$ python -q
>>> import numpy as np
>>> np.set_printoptions(precision=2, suppress=True, linewidth=160)
>>> tidy = lambda a: np.round(a, 2) + 0
>>> data = np.load("dump.npy")
>>> data
array([[-2.05, -1.28,  1.91,  0.43, -1.68, -0.62],
       [-1.13, -2.43, -2.27,  2.48,  0.06, -0.51],
       [-4.51,  0.69,  8.12, -0.63, -0.54, -1.02],
       [ 0.93, -2.29,  2.65,  2.48, -0.46,  1.72],
       [ 1.43, -1.  , -1.69, -1.07,  3.06,  0.23],
       [ 0.94,  4.98,  6.54,  2.82,  0.58,  1.03],
       [-0.92, -1.53, -2.18, -2.72,  4.67,  2.89],
       [ 2.52, -1.67, -7.26, -2.93, -0.94, -3.54],
       [ 0.84, -0.08, -2.26, -3.72,  1.38,  0.48],
       [-0.68, -1.08, -3.75,  3.21,  0.67, -1.69],
       [ 2.06,  0.32, -0.48,  0.31, -0.87, -1.58],
       [ 2.32, -2.83,  1.69,  0.73,  0.37,  1.42],
       [ 2.27,  1.41, -4.44, -4.31,  1.5 , -0.76],
       [ 0.18, -3.02, -0.17, -4.34, -1.97, -0.8 ],
       [-1.23,  1.55,  0.53, -2.59,  0.51, -4.11],
       [ 0.57,  1.58, -2.73, -1.62,  2.72,  3.74],
       [ 1.32,  4.91,  2.23,  1.98,  0.97, -1.64],
       [-4.66,  0.94,  3.28,  1.81,  0.14, -1.83],
       [-1.48, -1.25, -1.89, -2.35, -0.21,  3.52],
       [-3.34,  2.28, -0.13, -3.04,  0.71, -0.07],
       [ 2.12,  4.65,  1.85, -0.88,  1.04,  0.46],
       [ 0.28,  0.93, -6.65, -0.54, -1.56, -1.74],
       [ 0.66,  1.76,  1.15, -1.95, -0.93, -0.67]])
>>> def softmax(z):
...     e = np.exp(z - z.max(axis=-1, keepdims=True))
...     return e / e.sum(axis=-1, keepdims=True)
... 
>>> tidy(softmax(10 * data[14]))
array([0., 1., 0., 0., 0., 0.])
>>> tidy(softmax(data[14] + -3))
array([0.03, 0.56, 0.2 , 0.01, 0.2 , 0.  ])
>>> scores = data @ data.T / np.sqrt(6)
>>> softmax(scores).round(6).argmax(axis=1)
array([ 2,  9,  2,  3,  6,  5,  6,  7, 12,  9,  7, 11,  7, 13, 14, 15,  5,  2, 18, 19,  5,  7, 20])
>>> tidy(softmax(scores)[14] @ data)
array([-1.26,  1.54,  0.58, -2.57,  0.5 , -4.04])
>>> rng = np.random.default_rng(85424)
>>> lab = rng.permutation(6)
>>> A2 = data[:, lab] * rng.choice([-1, 1], 6)
>>> A2
array([[ 1.68, -1.28, -0.62,  1.91,  2.05, -0.43],
       [-0.06, -2.43, -0.51, -2.27,  1.13, -2.48],
       [ 0.54,  0.69, -1.02,  8.12,  4.51,  0.63],
       [ 0.46, -2.29,  1.72,  2.65, -0.93, -2.48],
       [-3.06, -1.  ,  0.23, -1.69, -1.43,  1.07],
       [-0.58,  4.98,  1.03,  6.54, -0.94, -2.82],
       [-4.67, -1.53,  2.89, -2.18,  0.92,  2.72],
       [ 0.94, -1.67, -3.54, -7.26, -2.52,  2.93],
       [-1.38, -0.08,  0.48, -2.26, -0.84,  3.72],
       [-0.67, -1.08, -1.69, -3.75,  0.68, -3.21],
       [ 0.87,  0.32, -1.58, -0.48, -2.06, -0.31],
       [-0.37, -2.83,  1.42,  1.69, -2.32, -0.73],
       [-1.5 ,  1.41, -0.76, -4.44, -2.27,  4.31],
       [ 1.97, -3.02, -0.8 , -0.17, -0.18,  4.34],
       [-0.51,  1.55, -4.11,  0.53,  1.23,  2.59],
       [-2.72,  1.58,  3.74, -2.73, -0.57,  1.62],
       [-0.97,  4.91, -1.64,  2.23, -1.32, -1.98],
       [-0.14,  0.94, -1.83,  3.28,  4.66, -1.81],
       [ 0.21, -1.25,  3.52, -1.89,  1.48,  2.35],
       [-0.71,  2.28, -0.07, -0.13,  3.34,  3.04],
       [-1.04,  4.65,  0.46,  1.85, -2.12,  0.88],
       [ 1.56,  0.93, -1.74, -6.65, -0.28,  0.54],
       [ 0.93,  1.76, -0.67,  1.15, -0.66,  1.95]])
>>> left, _, vt = np.linalg.svd(data.T @ A2)
>>> tidy(left @ vt)
array([[ 0.,  0.,  0.,  0., -1.,  0.],
       [ 0.,  1.,  0.,  0.,  0.,  0.],
       [ 0.,  0.,  0.,  1.,  0.,  0.],
       [ 0.,  0.,  0.,  0.,  0., -1.],
       [-1.,  0.,  0.,  0.,  0.,  0.],
       [ 0.,  0.,  1.,  0.,  0.,  0.]])
>>> Ac = data - data.mean(axis=0)
>>> V = np.linalg.svd(Ac)[2][:1]
>>> A2 = Ac - Ac @ V.T @ V
>>> tidy(np.cov(Ac @ V.T, rowvar=False))
np.float64(16.46)
>>> tidy(A2.std(axis=0))
array([1.85, 2.1 , 0.78, 1.99, 1.53, 1.95])
>>> np.linalg.norm(A2, axis=1).round(6).argmax()
np.int64(6)
>>> tidy(np.diag(V.T @ V))
array([0.05, 0.06, 0.79, 0.09, 0.  , 0.  ])
>>> tidy(np.linalg.norm(A2) / np.linalg.norm(Ac))
np.float64(0.74)
>>> J = np.loadtxt("out16.csv", delimiter=",")
>>> tidy(J)
array([[ 0.03, -0.17],
       [-0.17,  0.97]])
>>> # a projection of rank 1
>>> left, sv, vt = np.linalg.svd(J)
>>> np.argmax(sv[:-1] / (sv[1:] + 1e-6)) + 1
np.int64(1)
>>> tidy(sv)
array([1., 0.])
>>> A2 = left[:, :1] @ np.diag(sv[:1]) @ vt[:1]
>>> tidy(np.linalg.norm(J - A2, 2)), tidy(sv[1])
(np.float64(0.0), np.float64(0.0))
>>> np.linalg.matrix_rank(A2)
np.int64(1)
>>> np.linalg.matrix_rank(J, rtol=0.05)
np.int64(1)
>>> tidy(np.linalg.norm(J - A2) / np.linalg.norm(J))
np.float64(0.0)
>>> w, V = np.linalg.eigh(J)
>>> x0 = np.array([4, 2])
>>> tidy(V * np.abs(w) @ V.T)
array([[ 0.03, -0.17],
       [-0.17,  0.97]])
>>> tidy(x0 @ J @ x0 / (x0 @ x0)), tidy(w[0]), w[-1]
(np.float64(0.08), np.float64(0.0), np.float64(1.0))
>>> left, sv, vt = np.linalg.svd(J)
>>> V = vt[:(sv > 1e-8).sum()]
>>> x0 = J[0] + -1 * J[1] + rng.integers(2) * np.eye(2)[1]
>>> tidy(x0)
array([ 0.2 , -1.14])
>>> np.linalg.matrix_rank(np.vstack([J, x0]))
np.int64(1)
>>> np.allclose(V.T @ V @ x0, x0)
True
>>> ang = np.deg2rad(45)
>>> M = np.eye(4)
>>> M[np.ix_([2, 3], [2, 3])] = [[np.cos(ang), -np.sin(ang)], [np.sin(ang), np.cos(ang)]]
>>> tidy(M)
array([[ 1.  ,  0.  ,  0.  ,  0.  ],
       [ 0.  ,  1.  ,  0.  ,  0.  ],
       [ 0.  ,  0.  ,  0.71, -0.71],
       [ 0.  ,  0.  ,  0.71,  0.71]])
>>> # 3 groups of indices that never mix
>>> A2 = np.array([[1, 2], [2, 3]])
>>> basis = np.kron(A2, M)
>>> basis.shape
(8, 8)
>>> np.linalg.matrix_rank(basis)
np.int64(8)
>>> tidy(np.linalg.norm(basis, 2)), tidy(np.linalg.norm(A2, 2) * np.linalg.norm(M, 2))
(np.float64(4.24), np.float64(4.24))
>>> np.einsum("ij,ji->", M, M)
np.float64(2.0)
>>> tidy(np.linalg.det(2 * M)), tidy(np.linalg.det(M))
(np.float64(16.0), np.float64(1.0))
>>> tidy(np.kron(np.eye(2, dtype=int), M))
array([[ 1.  ,  0.  ,  0.  ,  0.  ,  0.  ,  0.  ,  0.  ,  0.  ],
       [ 0.  ,  1.  ,  0.  ,  0.  ,  0.  ,  0.  ,  0.  ,  0.  ],
       [ 0.  ,  0.  ,  0.71, -0.71,  0.  ,  0.  ,  0.  ,  0.  ],
       [ 0.  ,  0.  ,  0.71,  0.71,  0.  ,  0.  ,  0.  ,  0.  ],
       [ 0.  ,  0.  ,  0.  ,  0.  ,  1.  ,  0.  ,  0.  ,  0.  ],
       [ 0.  ,  0.  ,  0.  ,  0.  ,  0.  ,  1.  ,  0.  ,  0.  ],
       [ 0.  ,  0.  ,  0.  ,  0.  ,  0.  ,  0.  ,  0.71, -0.71],
       [ 0.  ,  0.  ,  0.  ,  0.  ,  0.  ,  0.  ,  0.71,  0.71]])
>>> tidy(np.linalg.eigvals(M))
array([0.71+0.71j, 0.71-0.71j, 1.  +0.j  , 1.  +0.j  ])
>>> A2 = np.linalg.inv(M)
>>> tidy(np.linalg.inv(A2))
array([[ 1.  ,  0.  ,  0.  ,  0.  ],
       [ 0.  ,  1.  ,  0.  ,  0.  ],
       [ 0.  ,  0.  ,  0.71, -0.71],
       [ 0.  ,  0.  ,  0.71,  0.71]])
>>> tidy(np.linalg.cond(M))
np.float64(1.0)
>>> tidy(np.linalg.det(M) * np.linalg.det(A2))
np.float64(1.0)
>>> A2 = M / np.linalg.norm(M, axis=1, keepdims=True)
>>> gram = A2 @ A2.T
>>> np.degrees(np.arccos(np.clip(gram[2, 3], -1, 1)))
np.float64(90.0)
>>> tidy(np.linalg.norm(A2, axis=1))
array([1., 1., 1., 1.])
>>> (gram - 2 * np.eye(4)).round(6).argmax(axis=1)
array([1, 0, 0, 0])
>>> tidy(gram[2])
array([0., 0., 1., 0.])
>>> u = np.array([-1, -3, 0, -3, 1])
>>> v = np.array([-1, 0, 5, -1, 2, 5])
>>> arr = np.outer(u, v)
>>> arr
array([[  1,   0,  -5,   1,  -2,  -5],
       [  3,   0, -15,   3,  -6, -15],
       [  0,   0,   0,   0,   0,   0],
       [  3,   0, -15,   3,  -6, -15],
       [ -1,   0,   5,  -1,   2,   5]])
>>> gram = arr.T @ arr
>>> np.diag(gram)
array([ 20,   0, 500,  20,  80, 500])
>>> np.trace(gram), (arr ** 2).sum()
(np.int64(1120), np.int64(1120))
>>> tidy(np.linalg.svd(arr, compute_uv=False) ** 2)
array([1120.,    0.,    0.,    0.,    0.])
>>> np.linalg.matrix_rank(gram)
np.int64(1)
>>> tidy(np.linalg.eigvalsh(gram)[::-1])
array([1120.,    0.,    0.,    0.,    0.,    0.])
